$ python -q
>>> import numpy as np
>>> np.set_printoptions(precision=2, suppress=True, linewidth=200, floatmode="fixed")
>>> def rnd(a):
...     return np.round(a, 2) + 0
... 
>>> feats = 0.7 ** np.abs(np.subtract.outer(np.arange(7), np.arange(7)))
>>> print(rnd(feats))
[[1.00 0.70 0.49 0.34 0.24 0.17 0.12]
 [0.70 1.00 0.70 0.49 0.34 0.24 0.17]
 [0.49 0.70 1.00 0.70 0.49 0.34 0.24]
 [0.34 0.49 0.70 1.00 0.70 0.49 0.34]
 [0.24 0.34 0.49 0.70 1.00 0.70 0.49]
 [0.17 0.24 0.34 0.49 0.70 1.00 0.70]
 [0.12 0.17 0.24 0.34 0.49 0.70 1.00]]
>>> rng = np.random.default_rng(587)
>>> lab = rng.permutation(7)
>>> other = feats[:, lab] * rng.choice([-1, 1], 7)
>>> print(rnd(other))
[[-0.24 -0.12  0.70  0.49 -0.34 -0.17  1.00]
 [-0.34 -0.17  1.00  0.70 -0.49 -0.24  0.70]
 [-0.49 -0.24  0.70  1.00 -0.70 -0.34  0.49]
 [-0.70 -0.34  0.49  0.70 -1.00 -0.49  0.34]
 [-1.00 -0.49  0.34  0.49 -0.70 -0.70  0.24]
 [-0.70 -0.70  0.24  0.34 -0.49 -1.00  0.17]
 [-0.49 -1.00  0.17  0.24 -0.34 -0.70  0.12]]
>>> left, _, Vt = np.linalg.svd(feats.T @ other)
>>> print(rnd(left @ Vt))
[[ 0.00  0.00  0.00  0.00  0.00  0.00  1.00]
 [ 0.00  0.00  1.00  0.00  0.00  0.00  0.00]
 [ 0.00  0.00  0.00  1.00  0.00  0.00  0.00]
 [ 0.00  0.00  0.00  0.00 -1.00  0.00  0.00]
 [-1.00  0.00  0.00  0.00  0.00  0.00  0.00]
 [ 0.00  0.00  0.00  0.00  0.00 -1.00  0.00]
 [ 0.00 -1.00  0.00  0.00  0.00  0.00  0.00]]
>>> print(lab)
[4 6 1 2 3 5 0]
>>> low = np.linalg.cholesky(feats)
>>> print(rnd(low @ low.T))
[[1.00 0.70 0.49 0.34 0.24 0.17 0.12]
 [0.70 1.00 0.70 0.49 0.34 0.24 0.17]
 [0.49 0.70 1.00 0.70 0.49 0.34 0.24]
 [0.34 0.49 0.70 1.00 0.70 0.49 0.34]
 [0.24 0.34 0.49 0.70 1.00 0.70 0.49]
 [0.17 0.24 0.34 0.49 0.70 1.00 0.70]
 [0.12 0.17 0.24 0.34 0.49 0.70 1.00]]
>>> print(np.linalg.eigvalsh(feats).min() > 0)
True
>>> print(np.diag(low) ** 2)
[1.00 0.51 0.51 0.51 0.51 0.51 0.51]
>>> print(rnd(feats / np.sqrt(np.outer(np.diag(feats), np.diag(feats)))))
[[1.00 0.70 0.49 0.34 0.24 0.17 0.12]
 [0.70 1.00 0.70 0.49 0.34 0.24 0.17]
 [0.49 0.70 1.00 0.70 0.49 0.34 0.24]
 [0.34 0.49 0.70 1.00 0.70 0.49 0.34]
 [0.24 0.34 0.49 0.70 1.00 0.70 0.49]
 [0.17 0.24 0.34 0.49 0.70 1.00 0.70]
 [0.12 0.17 0.24 0.34 0.49 0.70 1.00]]
>>> w, V = np.linalg.eigh(feats)
>>> print(rnd(w.sum()), np.trace(feats))
7.0 7.0
>>> print(rnd(V @ np.diag(w) @ V.T))
[[1.00 0.70 0.49 0.34 0.24 0.17 0.12]
 [0.70 1.00 0.70 0.49 0.34 0.24 0.17]
 [0.49 0.70 1.00 0.70 0.49 0.34 0.24]
 [0.34 0.49 0.70 1.00 0.70 0.49 0.34]
 [0.24 0.34 0.49 0.70 1.00 0.70 0.49]
 [0.17 0.24 0.34 0.49 0.70 1.00 0.70]
 [0.12 0.17 0.24 0.34 0.49 0.70 1.00]]
>>> print(rnd(np.linalg.eigvalsh(feats + -1 * np.eye(7))))
[-0.82 -0.79 -0.72 -0.59 -0.29  0.53  2.68]
>>> print(rnd(w))
[0.18 0.21 0.28 0.41 0.71 1.53 3.68]
>>> lab = rng.permutation(7)
>>> print(lab)
[1 6 5 4 3 0 2]
>>> other = feats[lab][:, lab]
>>> print(rnd(other))
[[1.00 0.17 0.24 0.34 0.49 0.70 0.70]
 [0.17 1.00 0.70 0.49 0.34 0.12 0.24]
 [0.24 0.70 1.00 0.70 0.49 0.17 0.34]
 [0.34 0.49 0.70 1.00 0.70 0.24 0.49]
 [0.49 0.34 0.49 0.70 1.00 0.34 0.70]
 [0.70 0.12 0.17 0.24 0.34 1.00 0.49]
 [0.70 0.24 0.34 0.49 0.70 0.49 1.00]]
>>> print(np.trace(other))
7.0
>>> print(rnd(np.sort(np.abs(np.linalg.eigvals(other)))))
[0.18 0.21 0.28 0.41 0.71 1.53 3.68]
>>> print(np.allclose(other, feats))
False
